% ipython --no-banner

In [1]: import numpy as np

In [2]: np.set_printoptions(suppress=True, linewidth=160)

In [3]: J = np.load("case1.npy")

In [4]: J
Out[4]: 
array([[0, 0, 0, 1],
       [1, 0, 0, 0],
       [0, 1, 0, 0],
       [0, 0, 1, 0]])

In [5]: vec = np.array([3, 3, 1, 2])

In [6]: print(round(np.linalg.norm(vec), 1), np.round(np.linalg.norm(J @ vec), 1))
4.8 4.8

In [7]: np.round(np.sort(np.abs(np.degrees(np.angle(np.linalg.eigvals(J))))), 1)
Out[7]: array([  0.,  90.,  90., 180.])

In [8]: [p for p in range(1, 25) if np.allclose(np.linalg.matrix_power(J, p), np.eye(4))]
Out[8]: [4, 8, 12, 16, 20, 24]

In [9]: J.T @ (J @ vec)
Out[9]: array([3, 3, 1, 2])

In [10]: np.round(np.linalg.pinv(J), 1)
Out[10]: 
array([[0., 1., 0., 0.],
       [0., 0., 1., 0.],
       [0., 0., 0., 1.],
       [1., 0., 0., 0.]])

In [11]: print(np.round(np.linalg.svd(J, compute_uv=False), 1))
[1. 1. 1. 1.]

In [12]: print(J @ J.T)
[[1 0 0 0]
 [0 1 0 0]
 [0 0 1 0]
 [0 0 0 1]]

In [13]: J.T @ J
Out[13]: 
array([[1, 0, 0, 0],
       [0, 1, 0, 0],
       [0, 0, 1, 0],
       [0, 0, 0, 1]])

In [14]: np.linalg.matrix_power(J, 2)
Out[14]: 
array([[0, 0, 1, 0],
       [0, 0, 0, 1],
       [1, 0, 0, 0],
       [0, 1, 0, 0]])

In [15]: np.linalg.matrix_power(J, 100)
Out[15]: 
array([[1, 0, 0, 0],
       [0, 1, 0, 0],
       [0, 0, 1, 0],
       [0, 0, 0, 1]])

In [16]: J.sum(axis=1)
Out[16]: array([1, 1, 1, 1])

In [17]: pr = np.eye(4)[2]

In [18]: for _ in range(7):
    ...:     pr = pr @ J
    ...:     print(pr.round(1))
    ...: 
[0. 1. 0. 0.]
[1. 0. 0. 0.]
[0. 0. 0. 1.]
[0. 0. 1. 0.]
[0. 1. 0. 0.]
[1. 0. 0. 0.]
[0. 0. 0. 1.]

In [19]: Q, evecs = np.linalg.qr(J[:, :1])[0], np.linalg.qr(J[:, 1:])[0]

In [20]: sigma = np.linalg.svd(Q.T @ evecs, compute_uv=False)

In [21]: sigma
Out[21]: array([0.])

In [22]: (sigma > 0.9).sum()
Out[22]: np.int64(0)

In [23]: round(np.linalg.norm(Q @ Q.T - evecs @ evecs.T, 2), 1)
Out[23]: np.float64(1.0)

In [24]: E = np.load("layer7.npy")

In [25]: print(E)
[[2 0 3 0]
 [0 3 0 2]
 [0 0 0 0]
 [0 2 0 3]]

In [26]: # looks like rank 3

In [27]: rng = np.random.default_rng(56)

In [28]: z = rng.permutation(4)

In [29]: z
Out[29]: array([0, 3, 1, 2])

In [30]: M2 = E[z][:, z]

In [31]: np.diag(M2)
Out[31]: array([2, 3, 3, 0])

In [32]: np.round(np.sort(np.abs(np.linalg.eigvals(M2))), 1)
Out[32]: array([0., 1., 2., 5.])

In [33]: np.trace(M2)
Out[33]: np.int64(8)

In [34]: np.round(np.linalg.det(M2), 1), round(float(np.linalg.det(E[z])), 1)
Out[34]: (np.float64(0.0), 0.0)

In [35]: np.linalg.cond(E) > 100
Out[35]: np.True_

In [36]: [round(float(x), 1) for x in np.linalg.svd(E, compute_uv=False)[:3]]
Out[36]: [5.0, 3.6, 1.0]

In [37]: U, sigma, vt = np.linalg.svd(E)

In [38]: np.argmax(sigma[:-1] / (sigma[1:] + 1e-6)) + 1
Out[38]: np.int64(3)

In [39]: print(sigma.round(1))
[5.  3.6 1.  0. ]

In [40]: M2 = U[:, :3] @ np.diag(sigma[:3]) @ vt[:3]

In [41]: print(np.linalg.matrix_rank(E, rtol=0.05))
3

In [42]: print(round(np.linalg.norm(E - M2) / np.linalg.norm(E), 1))
0.0

In [43]: np.linalg.matrix_rank(M2)
Out[43]: np.int64(3)

In [44]: round(float(np.abs(E - M2).max()), 1)
Out[44]: 0.0

In [45]: print(np.round(np.linalg.det(E), 1))
0.0

In [46]: np.round(np.sort(np.linalg.eigvals(E).real), 1)
Out[46]: array([0., 1., 2., 5.])

In [47]: np.flatnonzero(np.linalg.matrix_power((E != 0) + (E.T != 0) + np.eye(4), 4)[1])
Out[47]: array([1, 3])

In [48]: (np.linalg.matrix_power((E != 0) + (E.T != 0) + np.eye(4), 4) > 0).astype(int)
Out[48]: 
array([[1, 0, 1, 0],
       [0, 1, 0, 1],
       [1, 0, 1, 0],
       [0, 1, 0, 1]])

In [49]: rank = np.linalg.matrix_rank(E)

In [50]: rank
Out[50]: np.int64(3)

In [51]: null = np.linalg.svd(E)[2][rank:].T

In [52]: [int(np.linalg.matrix_rank(np.delete(E, i, axis=0))) for i in range(4)]
Out[52]: [2, 2, 3, 2]

In [53]: E @ null
Out[53]: 
array([[0.],
       [0.],
       [0.],
       [0.]])

In [54]: print(null.shape)
(4, 1)

In [55]: np.round(null @ null.T, 1)
Out[55]: 
array([[ 0.7,  0. , -0.5,  0. ],
       [ 0. ,  0. ,  0. ,  0. ],
       [-0.5,  0. ,  0.3,  0. ],
       [ 0. ,  0. ,  0. ,  0. ]])

In [56]: F = np.load("dump.npy")

In [57]: F
Out[57]: 
array([[ 4, -1,  0,  0,  0],
       [-1,  2, -5, -4,  4],
       [ 0, -5,  0,  4, -1],
       [ 0, -4,  4,  6, -1],
       [ 0,  4, -1, -1, -4]])

In [58]: Q = F.astype(float).copy()

In [59]: for j in range(5):
    ...:     Q[:, j] -= Q[:, :j] @ (Q[:, :j].T @ Q[:, j])
    ...:     Q[:, j] /= np.linalg.norm(Q[:, j])
    ...: 

In [60]: Q.round(1) + 0
Out[60]: 
array([[ 1. ,  0.1, -0.2,  0. ,  0.1],
       [-0.2,  0.2, -0.8,  0.1,  0.6],
       [ 0. , -0.6, -0.5,  0.4, -0.5],
       [ 0. , -0.5,  0.4,  0.4,  0.7],
       [ 0. ,  0.5,  0.2,  0.8, -0.2]])

In [61]: np.round(Q.T @ Q, 1) + 0
Out[61]: 
array([[1., 0., 0., 0., 0.],
       [0., 1., 0., 0., 0.],
       [0., 0., 1., 0., 0.],
       [0., 0., 0., 1., 0.],
       [0., 0., 0., 0., 1.]])

In [62]: vals, evecs = np.linalg.eigh(F)

In [63]: vec = np.array([-4, 7, -4, -4, 8])

In [64]: np.round(np.linalg.eigvalsh(F[1:, 1:]), 1)
Out[64]: array([-6.4, -3.1,  1.2, 12.4])

In [65]: np.round(evecs * np.maximum(vals, 0) @ evecs.T, 1) + 0
Out[65]: 
array([[ 4. , -0.8,  0.2,  0. , -0.2],
       [-0.8,  4.2, -3.3, -4.1,  1.6],
       [ 0.2, -3.3,  2.6,  3.6, -1.2],
       [ 0. , -4.1,  3.6,  6.1, -1.4],
       [-0.2,  1.6, -1.2, -1.4,  0.6]])

In [66]: np.abs(F).sum(axis=1).max(), np.round(np.abs(vals).max(), 1)
Out[66]: (np.int64(16), np.float64(12.4))
